$ python -q
>>> import numpy as np
>>> import numpy.linalg as la
>>> np.set_printoptions(precision=3, suppress=True, linewidth=100)
>>> A = np.load("m.npy")
>>> A
array([[  0,   0,   0,   0,   4,   2,   2,   2],
       [  0,   0,   0,   0,   4,   2,   2,   2],
       [  0,   0,   0,   0,   4,   2,   2,   2],
       [  0,   0,   0,   0,  16,   8,   8,   8],
       [  0,   0,   0,   0, -14,  -7,  -7,  -7],
       [  0,   0,   0,   0,   6,   3,   3,   3],
       [  0,   0,   0,   0,  10,   5,   5,   5],
       [  0,   0,   0,   0,   4,   2,   2,   2]])
>>> r = la.matrix_rank(A)
>>> r
np.int64(1)
>>> N = la.svd(A)[2][r:].T
>>> N.shape
(8, 7)
>>> [int(la.matrix_rank(np.delete(A, i, axis=0))) for i in range(8)]
[1, 1, 1, 1, 1, 1, 1, 1]
>>> [int(la.matrix_rank(A[:, :j + 1])) for j in range(8)]
[0, 0, 0, 0, 1, 1, 1, 1]
>>> U, sig, Vt = la.svd(A)
>>> V = Vt[:(sig > 1e-8).sum()]
>>> rng = np.random.default_rng(60882)
>>> x0 = A[5] + -1 * A[0] + rng.integers(2) * np.eye(8)[4]
>>> x0
array([0., 0., 0., 0., 3., 1., 1., 1.])
>>> np.allclose(V.T @ V @ x0, x0)
False
>>> la.matrix_rank(np.vstack([A, x0]))
np.int64(2)
>>> np.round(la.norm(x0 - V.T @ V @ x0), 3)
np.float64(0.655)
>>> mat = np.load("mat.npy")
>>> mat
array([[  4.287,  -0.369,   1.957,   7.338,   2.511,   3.85 ,   8.069,   0.059,   3.558],
       [ -0.211,   0.313,   0.212,  -0.037,  -0.339,   0.04 ,  -0.402,   0.356,  -0.649],
       [  1.019,  -0.283,   0.577,   2.327,   0.678,   1.345,   2.278,  -0.278,   1.283],
       [-10.587,   0.099,  -5.269, -18.036,  -8.253,  -9.622, -20.087,   0.303, -10.302],
       [ -5.467,  -0.109,  -2.368, -10.093,  -4.633,  -5.712, -11.463,  -0.427,  -5.638],
       [ -3.367,  -0.292,  -2.228,  -6.211,  -2.411,  -3.311,  -6.741,  -0.245,  -2.452],
       [  1.027,  -0.235,   0.137,   1.241,   0.901,   0.369,   1.349,   0.353,   0.467],
       [  3.029,  -0.112,   1.737,   5.445,   2.008,   3.461,   7.011,   0.107,   3.285],
       [  2.142,   0.075,   1.228,   4.145,   1.978,   2.443,   4.223,  -0.025,   2.3  ],
       [  1.307,   0.634,   0.646,   1.999,  -0.02 ,   0.703,   1.785,   0.166,   0.915],
       [  1.733,  -0.155,   1.164,   3.327,   1.163,   1.517,   4.35 ,   0.263,   2.129],
       [  3.031,   0.214,   1.442,   5.656,   2.607,   2.917,   6.589,  -0.186,   3.722],
       [  4.372,  -0.478,   2.005,   6.773,   3.164,   4.529,   8.494,  -0.175,   4.049],
       [ -1.37 ,   0.49 ,  -0.215,  -2.499,  -0.886,  -1.624,  -2.825,  -0.06 ,  -1.08 ],
       [  0.291,  -0.021,  -0.104,   0.822,   0.484,   0.249,   0.986,   0.403,   0.211],
       [ -3.864,   0.061,  -2.065,  -6.453,  -2.39 ,  -3.907,  -7.386,   0.505,  -3.388],
       [  2.343,  -0.091,   1.604,   4.155,   1.687,   2.247,   4.259,   0.132,   1.834],
       [ -1.301,  -0.372,  -0.676,  -2.228,  -1.643,  -1.719,  -2.882,   0.165,  -1.44 ],
       [  5.753,   0.171,   2.962,   9.497,   4.43 ,   5.422,  11.151,  -0.123,   5.95 ],
       [ -0.437,   0.157,   0.283,  -0.873,  -0.305,   0.028,  -1.143,  -0.05 ,  -0.539],
       [ -2.449,   0.197,  -1.943,  -5.234,  -2.744,  -3.146,  -5.575,  -0.008,  -3.358],
       [  2.114,   0.17 ,   0.955,   3.956,   1.735,   2.321,   3.769,   0.159,   2.368],
       [ -3.24 ,  -0.008,  -1.256,  -4.933,  -1.766,  -2.81 ,  -5.863,  -0.471,  -2.87 ],
       [  1.465,  -0.182,   0.648,   2.466,   0.966,   1.509,   2.877,   0.174,   1.269],
       [  1.143,   0.481,   1.055,   1.241,   0.948,   1.261,   2.009,  -0.06 ,   0.77 ],
       [  1.603,  -0.133,   0.832,   3.033,   1.526,   1.144,   3.429,  -0.113,   1.458],
       [  6.76 ,   0.169,   3.321,  11.08 ,   4.859,   6.397,  12.125,  -0.227,   5.849],
       [  1.316,  -0.033,   0.738,   2.303,   1.325,   1.002,   1.974,   0.293,   1.418],
       [ -5.15 ,   0.085,  -2.434,  -8.703,  -3.894,  -4.906,  -9.985,  -0.816,  -5.084],
       [ -8.404,  -0.4  ,  -3.924, -14.52 ,  -6.319,  -8.128, -17.073,  -0.069,  -8.621],
       [  0.315,  -0.519,  -0.151,   0.824,  -0.086,   0.15 ,   0.782,  -0.005,  -0.19 ],
       [ -4.734,   0.076,  -1.874,  -7.644,  -2.844,  -4.032,  -7.649,   0.128,  -3.929],
       [ -3.761,  -0.025,  -1.701,  -6.516,  -3.542,  -3.673,  -7.93 ,  -0.104,  -4.299],
       [  2.924,   0.323,   1.182,   5.017,   2.455,   3.143,   5.878,  -0.055,   2.676],
       [ -0.548,   0.243,  -0.282,  -0.742,  -0.548,  -0.645,  -0.986,  -0.227,   0.011],
       [  0.683,   0.37 ,   0.126,   0.23 ,  -0.118,  -0.329,   0.684,  -0.129,   0.17 ],
       [  4.071,  -0.017,   2.083,   6.854,   3.131,   4.143,   8.075,   0.633,   3.705],
       [  0.399,  -0.065,  -0.304,  -0.175,  -0.166,  -0.157,  -0.39 ,  -0.006,  -0.024],
       [  0.948,   0.199,   1.223,   2.682,   0.819,   1.265,   2.868,   0.016,   1.091],
       [ -8.681,  -0.047,  -4.731, -14.709,  -6.72 ,  -8.1  , -16.   ,  -0.645,  -7.892],
       [  2.724,   0.054,   1.626,   4.428,   1.899,   2.617,   4.625,   0.329,   2.403],
       [ -4.912,   0.179,  -2.88 ,  -9.595,  -4.149,  -5.506, -10.673,   0.612,  -5.376],
       [  1.232,   0.105,   0.59 ,   2.338,   1.105,   1.271,   2.162,   0.109,   1.347],
       [ -0.188,  -0.242,   0.086,  -0.241,   0.184,  -0.325,  -0.405,   0.358,  -0.502]])
>>> x0 = np.array([1, -2, 4, 4, -2, 4, 0, 0, -2])
>>> rhs = mat @ x0
>>> np.round(la.solve(mat.T @ mat, mat.T @ rhs), 3) + 0
array([ 1., -2.,  4.,  4., -2.,  4.,  0.,  0., -2.])
>>> np.round(la.pinv(mat) @ mat, 3) + 0
array([[1., 0., 0., 0., 0., 0., 0., 0., 0.],
       [0., 1., 0., 0., 0., 0., 0., 0., 0.],
       [0., 0., 1., 0., 0., 0., 0., 0., 0.],
       [0., 0., 0., 1., 0., 0., 0., 0., 0.],
       [0., 0., 0., 0., 1., 0., 0., 0., 0.],
       [0., 0., 0., 0., 0., 1., 0., 0., 0.],
       [0., 0., 0., 0., 0., 0., 1., 0., 0.],
       [0., 0., 0., 0., 0., 0., 0., 1., 0.],
       [0., 0., 0., 0., 0., 0., 0., 0., 1.]])
>>> rhs = rhs + 0.1 * rng.normal(size=44)
>>> rhs
array([  45.445,    1.948,   14.681, -105.256,  -57.472,  -40.044,    5.734,   35.185,   24.725,
         11.56 ,   19.449,   29.966,   44.096,  -15.808,    2.969,  -42.241,   27.288,  -13.113,
         56.055,   -1.461,  -31.98 ,   22.502,  -29.937,   15.911,   11.063,   16.002,   68.151,
         12.09 ,  -51.532,  -83.79 ,    5.016,  -45.475,  -35.516,   29.206,   -6.684,    0.014,
         42.808,   -1.645,   17.309,  -89.598,   28.667,  -58.211,   13.015,   -1.023])
>>> b, *_ = la.lstsq(mat, rhs)
>>> b.round()
array([ 1., -2.,  4.,  4., -2.,  4., -0.,  0., -2.])
>>> b
array([ 0.982, -1.996,  3.97 ,  3.982, -1.92 ,  4.045, -0.01 ,  0.012, -2.027])
>>> np.round(mat.T @ (rhs - mat @ b), 3) + 0
array([0., 0., 0., 0., 0., 0., 0., 0., 0.])
